% python3 -q
>>> import numpy as np
>>> np.set_printoptions(precision=1, suppress=True, linewidth=200, legacy="1.25")
>>> A = np.load("block17.npy")
>>> A
array([[-3,  0,  6,  0],
       [ 0,  0,  0,  0],
       [ 0,  0,  3,  0],
       [ 0,  0,  0,  0]])
>>> rk = np.linalg.matrix_rank(A)
>>> rk
2
>>> N = np.linalg.svd(A)[2][rk:].T
>>> A @ N
array([[0., 0.],
       [0., 0.],
       [0., 0.],
       [0., 0.]])
>>> [int(np.linalg.matrix_rank(A[:i])) for i in range(1, len(A) + 1)]
[1, 1, 2, 2]
>>> np.linalg.matrix_rank(A.T @ A), np.linalg.matrix_rank(A @ A.T)
(2, 2)
>>> [int(np.linalg.matrix_rank(np.delete(A, i, axis=0))) for i in range(4)]
[1, 2, 1, 2]
>>> M = np.load("w.npy")
>>> M
array([[ 1,  1,  1,  1,  1,  1],
       [-1, -2, -1, -2, -1, -2],
       [-2,  1, -2,  1, -2,  1],
       [ 1,  1,  1,  1,  1,  1],
       [-1, -2, -1, -2, -1, -2],
       [-2,  1, -2,  1, -2,  1]])
>>> # column 2 repeats column 0
>>> rng = np.random.default_rng(109954)
>>> other = M + rng.integers(-2, 3, (6, 2)) @ rng.integers(-2, 3, (2, 6))
>>> other
array([[ 0,  0,  0,  0,  1,  1],
       [-3, -3, -3, -1, -2,  0],
       [ 1,  2,  1, -2,  0, -3],
       [ 2,  1,  2, -1,  2, -1],
       [-1, -2, -1, -2, -1, -2],
       [-1,  2, -1,  2, -2,  1]])
>>> other - M
array([[-1, -1, -1, -1,  0,  0],
       [-2, -1, -2,  1, -1,  2],
       [ 3,  1,  3, -3,  2, -4],
       [ 1,  0,  1, -2,  1, -2],
       [ 0,  0,  0,  0,  0,  0],
       [ 1,  1,  1,  1,  0,  0]])
>>> np.linalg.matrix_rank(other - M, tol=1e-8)
2
>>> data = np.array([[0.0, 0.0, 0.0, 0.0, 0.0],
...     [0.0, 0.0, 0.0, 0.0, -1.0],
...     [0.0, 0.0, 0.0, -1.0, 0.0],
...     [0.0, 0.0, -1.0, 0.0, 0.0],
...     [0.0, -1.0, 0.0, 0.0, 0.0]])
>>> np.trace(data)
0.0
>>> np.allclose(data, data.T)
True
>>> np.round(np.abs(np.linalg.eigvals(data)).max(), 1)
1.0
>>> np.linalg.matrix_power(data, 4)
array([[0., 0., 0., 0., 0.],
       [0., 1., 0., 0., 0.],
       [0., 0., 1., 0., 0.],
       [0., 0., 0., 1., 0.],
       [0., 0., 0., 0., 1.]])
>>> np.round(np.linalg.eigvals(data).sum().real, 1)
0.0
>>> np.poly(data)
array([ 1.,  0., -2.,  0.,  1.,  0.])
>>> np.round(np.linalg.det(data[::-1]), 1)
0.0
>>> np.einsum("ii->", data)
0.0
>>> round(float(np.linalg.det(data.T)), 1)
0.0
>>> np.linalg.pinv(data)
array([[ 0.,  0.,  0.,  0.,  0.],
       [ 0.,  0.,  0.,  0., -1.],
       [ 0.,  0.,  0., -1.,  0.],
       [ 0.,  0., -1.,  0.,  0.],
       [ 0., -1.,  0.,  0.,  0.]])
>>> data @ data.T
array([[0., 0., 0., 0., 0.],
       [0., 1., 0., 0., 0.],
       [0., 0., 1., 0., 0.],
       [0., 0., 0., 1., 0.],
       [0., 0., 0., 0., 1.]])
>>> data[:, 3] @ data[:, 4]
0.0
>>> np.linalg.norm(data, axis=0)
array([0., 1., 1., 1., 1.])
>>> rk = np.linalg.matrix_rank(data)
>>> rk
4
>>> N = np.linalg.svd(data)[2][rk:].T
>>> np.allclose(data @ N, 0)
True
>>> np.linalg.matrix_rank(data.T @ data), np.linalg.matrix_rank(data @ data.T)
(4, 4)
>>> data @ N
array([[0.],
       [0.],
       [0.],
       [0.],
       [0.]])
>>> J = np.loadtxt("run15.csv", delimiter=",")
>>> J
array([[1., 0., 2., 0., 0., 0., 0., 0., 5., 5.],
       [0., 1., 0., 0., 0., 0., 0., 3., 0., 0.],
       [1., 0., 2., 0., 0., 3., 5., 0., 2., 0.],
       [0., 0., 0., 2., 0., 0., 0., 5., 0., 0.],
       [0., 0., 0., 0., 3., 0., 0., 0., 0., 0.],
       [4., 0., 1., 0., 0., 3., 3., 0., 3., 0.],
       [2., 0., 0., 0., 0., 3., 0., 0., 1., 3.],
       [0., 2., 0., 5., 0., 0., 0., 1., 0., 0.],
       [5., 0., 2., 0., 0., 0., 2., 0., 2., 2.],
       [1., 0., 5., 0., 0., 3., 5., 0., 1., 5.]])
>>> # 3 groups of indices that never mix
>>> other = np.array([[1, 2],
...     [4, 3],
...     [-4, 1],
...     [-5, 0],
...     [-1, 3],
...     [-4, 4],
...     [3, 1],
...     [-4, -4],
...     [-1, -1],
...     [-3, 5]])
>>> np.einsum("ik,kj->ij", J, other)
array([[-27.,  24.],
       [ -8.,  -9.],
       [ -6.,  19.],
       [-30., -20.],
       [ -3.,   9.],
       [ -6.,  21.],
       [-20.,  30.],
       [-21.,   2.],
       [ -5.,  22.],
       [-32.,  48.]])
>>> np.vstack([J, other.T]).shape
(12, 10)
>>> other.T @ J.T
array([[-27.,  -8.,  -6., -30.,  -3.,  -6., -20., -21.,  -5., -32.],
       [ 24.,  -9.,  19., -20.,   9.,  21.,  30.,   2.,  22.,  48.]])
>>> np.linalg.matrix_rank(np.vstack([J, other.T]))
10
>>> K = np.loadtxt("m.csv", delimiter=",")
>>> K
array([[ 0.,  3., -1.,  3., -2., -1., -3.],
       [ 0.,  0.,  0., -2., -2., -1.,  3.],
       [ 0.,  0.,  0.,  0.,  1.,  0.,  3.],
       [ 0.,  0.,  0.,  0.,  1., -1., -3.],
       [ 0.,  0.,  0.,  0.,  0.,  3.,  0.],
       [ 0.,  0.,  0.,  0.,  0.,  0.,  3.],
       [ 0.,  0.,  0.,  0.,  0.,  0.,  0.]])
>>> z = rng.permutation(7)
>>> z
array([5, 0, 6, 4, 3, 2, 1])
>>> other = K[z][:, z]
>>> np.trace(other)
0.0
>>> other
array([[ 0.,  0.,  3.,  0.,  0.,  0.,  0.],
       [-1.,  0., -3., -2.,  3., -1.,  3.],
       [ 0.,  0.,  0.,  0.,  0.,  0.,  0.],
       [ 3.,  0.,  0.,  0.,  0.,  0.,  0.],
       [-1.,  0., -3.,  1.,  0.,  0.,  0.],
       [ 0.,  0.,  3.,  1.,  0.,  0.,  0.],
       [-1.,  0.,  3., -2., -2.,  0.,  0.]])
>>> x = np.array([3, 1, 4, 4, 9, 3, 9])
>>> a = np.maximum(other @ x, 0)
>>> np.maximum(other @ x, 0) - np.maximum(-other @ x, 0)
array([ 12.,  28.,   0.,   9., -11.,  16., -17.])
>>> other.T @ a
array([ -1.,   0.,   0., -40.,  84., -28.,  84.])
>>> a
array([12., 28.,  0.,  9.,  0., 16.,  0.])
>>> np.maximum(other @ (3 * x), 0)
array([36., 84.,  0., 27.,  0., 48.,  0.])
>>> np.flatnonzero(a > 1e-9)
array([0, 1, 3, 5])
>>> feats = np.load("arr.npy")
>>> feats
array([[  3.6,  -8.4,  -3.1,  -7.8,  -6.6,   8.5,  -7.9,  -4.9,  -6.6],
       [ -1.7,   5.3,  -2.6,   2.5,   3.3,  -3.1,  -0.1,   3.4,  18. ],
       [  4. ,  15.5,   6.8,  -1.5,  -0.6,  -6.6,   6.2,  -0.8,  -3.6],
       [ 11.9,  -8.5,  -0.1,  -6.8,  -2.3,  -6.7,   4.3,  -2.8,   7.9],
       [ 12. ,  -1.1,   5.3,  -6.8,   7.8,   2.5,  -9.2,   1.8,  -5.1],
       [ 12. ,   3.6,  -4. ,   5. ,  -0.4,   2.3, -10.6,  -7.5,   5.3],
       [  0.3,  -1.5,   9.9,  12.5,   1.7,  -0.3,   2.4,  11.5,  -0.9],
       [ -5.7,  -0.2,  -7.8,  -2. ,  -6.3,  10.4,   8.6,   8.3,   3.3],
       [ -2.1,  10.2,   9. ,  -4.5,   7.3,  10.1,   4.8,  -0.5,   3.4],
       [ -5.8,  -4.1,  -0.8,  11.2,  -4.4,   4.7,   7.4,  -3.8,  10.6],
       [  1.5,  10.9,   1.7,   3. ,  -4.1,  -8.7,   1.8,  10.9,   7.2],
       [ -6.7,   1.5,  -3.9,  -0.2, -13.5,  -6.5,   4.7,   8.1,  -5. ],
       [  6.3,   5.5,  -1.2,  -6.9,  12.3,   1.5,   7.7,  -6.9,   4.5],
       [ -5.9,  -3.9,  -8.6,  -0.8,  11.5,  -2.4,   0.5, -11.1,   3.5],
       [ -9.1,  -2.9,  -0.3,  -6.8,  -8.6,  -1. ,   2.6,   8.9, -10.1],
       [ -1.2,   0.7,  13.9,   2.1,   2.5,   1.6,   9.5, -10.1,  -0.6],
       [  6.5,   5.6,  -8.9,   4.7,   2.7,  -9.9,   7.2,   6.2,   5.4],
       [ -2.2,   9. ,   6.2,  -1.1,   3.4,  -9.5,   5.2, -11.3,  -3.9],
       [  2.2,  15.4,   3.5,  -3.4,  -4.2,  -1.9,  10.4,  -2.2,   0.7],
       [  6.5,  -8.6,  -4.1,  -9. ,   9.1,   8. ,  -2.3,   3.6,  -4.6],
       [  7.8,  -2.7,  -1.9,   8.9,   6.7,  -6.9,  -6.2,   4.9,   9.7],
       [  9.5,   8.3,  -0.9,   6.2,   0.3,  -4.2,  11.2,  -7.5,  -1.7],
       [ -6.7,   2.3,   0.1,   8.3,  -4.8,   3. ,  15.7,   1.7,  -0.6],
       [  6.1,  -6.9, -10.7,   1.5,  -4.7,   1.6,  -5.4,   9.4,  -7.5],
       [  4.1,  -7.4,  12.5,   8.3,   2.6,  -2. ,   7.6,   4.3,   4.3],
       [ -5.8,  -7.2,  -3. ,  -3. ,  -2. ,  12.9,  -6.8,   1.6,   8.7],
       [  5.1,   0.1,   2. , -11.9,   2.5,  11.5,  -0.5,  -9.4,  -0.9],
       [ -5. ,   7.6,  -2.5,   3.2,   3.8,   4.9,  13.2,   3.3,  -8.7],
       [ -4.1,   2.3, -10.1,   0.7,  -5.5,  -6.3,   7.9,  11.6,   2.8],
       [  1.9,  18.6,   3.5,   4.5,   0.1,   0.1,   3. ,   0.4,  -3. ],
       [ 13.1,  -4.7,  -8.2,   3.8,   7.7,  -1.7,  -3.7,   5.7,   3.9],
       [ 10.8,  -2.6,  -6.9,  -5.3,   6.6,  -4.5,   2.4, -11.3,  -1.3],
       [ 10.4,   4.6,  -4.2,  -5.6,   5.9,   7.2,  -2.7,  -5. , -10.2],
       [ -1. ,   2.5,   5.4, -11.1,   2.1,  -0.6,  -6.5,  10.9,   8.7]])
>>> G = np.cov(feats, rowvar=False)
>>> np.linalg.eigvalsh(G)[::-1]
array([93.8, 75.8, 59.8, 42.7, 36.5, 30.2, 22.7, 19.9, 14. ])
>>> np.argsort(-feats.std(axis=0).round(6), kind="stable")
array([7, 1, 6, 0, 8, 3, 2, 5, 4])
>>> G.shape
(9, 9)
>>> feats.std(axis=0)
array([6.5, 7.2, 6.3, 6.3, 5.9, 6.2, 6.7, 7.2, 6.5])
>>> x = np.array([4, 2, 0, 2, 4, 0, 5, 5, 1])
>>> rhs = feats @ x
>>> np.round(np.linalg.solve(feats.T @ feats, feats.T @ rhs), 1) + 0
array([4., 2., 0., 2., 4., 0., 5., 5., 1.])
>>> rhs = rhs + 0.1 * rng.normal(size=34)
>>> rhs
array([-115. ,   56.7,   65.1,   23.3,   21.3,  -21.7,   98.6,   35.4,   57. ,    1.7,   88.2,  -19.2,   79.9,  -36.6,  -42.8,    7.1,  129.7,  -13.8,   57.5,   29.3,   73.6,   85. ,   61.7,    7.4,
         92.5,  -68.8,  -43.4,   90.4,   68.2,   68.3,   95.3,    8. ,   14.5,   18. ])
>>> beta, *_ = np.linalg.lstsq(feats, rhs)
>>> [round(float(np.linalg.norm(np.linalg.solve(feats.T @ feats + lam * np.eye(9), feats.T @ rhs))), 2) for lam in (0, 1, 10, 100)]
[9.54, 9.53, 9.46, 8.79]
>>> beta.round(1) + 0
array([4., 2., 0., 2., 4., 0., 5., 5., 1.])
>>> F = np.minimum.outer(np.arange(1, 5), np.arange(1, 5)) * -3
>>> F
array([[ -3,  -3,  -3,  -3],
       [ -3,  -6,  -6,  -6],
       [ -3,  -6,  -9,  -9],
       [ -3,  -6,  -9, -12]])
>>> other = F[0, 0] * F[1:] - np.outer(F[1:, 0], F[0])
>>> other
array([[ 0,  9,  9,  9],
       [ 0,  9, 18, 18],
       [ 0,  9, 18, 27]])
>>> F[:, 0] / F[0, 0]
array([1., 1., 1., 1.])
>>> m1 = np.load("x.npy")
>>> m1
array([[-0.4, -0.3, -0.2,  0.3, -0.2,  0.6, -0.3,  0.1,  0.2],
       [-0.4, -0.6,  0.2, -1.7,  1.3,  1.4, -0.9,  0.5, -1.4],
       [ 2.4,  0.3, -1.2, -0.9, -1.1, -0.8, -0.5,  1. , -0.4],
       [ 0.8, -1.9, -0.5,  0.4, -0.6, -0.1,  0.8, -0.4, -0.5],
       [ 0.9,  2. ,  0. ,  0.1, -0.5,  0.3,  0.4,  0.4,  0.1],
       [-0.8,  0. , -0.3,  0.2,  0. ,  0.3, -0.6,  0.4,  0.1],
       [ 0.7, -0.8,  1.1,  0.4, -0.5, -1. , -0.7,  0.5,  0.5]])
>>> other = np.array([[2, 4, 1],
...     [3, 1, 2],
...     [2, -1, 0],
...     [2, -3, 3],
...     [4, -2, 1],
...     [-5, -3, -2],
...     [5, -2, -4],
...     [-1, 0, -1],
...     [-2, -5, 4]])
>>> np.einsum("ij,ij->i", m1, m1)
array([ 0.9, 10.1, 11.4,  6.1,  5.5,  1.4,  4.7])
>>> np.round(m1 @ other, 1) + 0
array([[ -7.3,  -4.4,   0.4],
       [ -9.6,   4.7, -10.7],
       [ -1.6,  21.4,   0.2],
       [ -0.8,   3. ,  -7. ],
       [  5.9,   4.1,   2.5],
       [ -6.9,  -3.7,   1.6],
       [  0. ,   2.6,   6.1]])
>>> np.round(np.einsum("ik,kj->ji", m1, other), 1) + 0
array([[ -7.3,  -9.6,  -1.6,  -0.8,   5.9,  -6.9,   0. ],
       [ -4.4,   4.7,  21.4,   3. ,   4.1,  -3.7,   2.6],
       [  0.4, -10.7,   0.2,  -7. ,   2.5,   1.6,   6.1]])
>>> np.round(other.T @ m1.T, 1) + 0
array([[ -7.3,  -9.6,  -1.6,  -0.8,   5.9,  -6.9,   0. ],
       [ -4.4,   4.7,  21.4,   3. ,   4.1,  -3.7,   2.6],
       [  0.4, -10.7,   0.2,  -7. ,   2.5,   1.6,   6.1]])
>>> np.round(np.einsum("ik,kj->ij", m1, other), 1) + 0
array([[ -7.3,  -4.4,   0.4],
       [ -9.6,   4.7, -10.7],
       [ -1.6,  21.4,   0.2],
       [ -0.8,   3. ,  -7. ],
       [  5.9,   4.1,   2.5],
       [ -6.9,  -3.7,   1.6],
       [  0. ,   2.6,   6.1]])
>>> np.vstack([m1, other.T]).shape
(10, 9)
>>> r0 = np.array([-3, -2, 3])
>>> np.convolve(m1[6], r0)
array([-2.1,  1. ,  0.4, -5.8,  4. ,  5.2,  2.6, -3.1, -4.6,  0.5,  1.5])
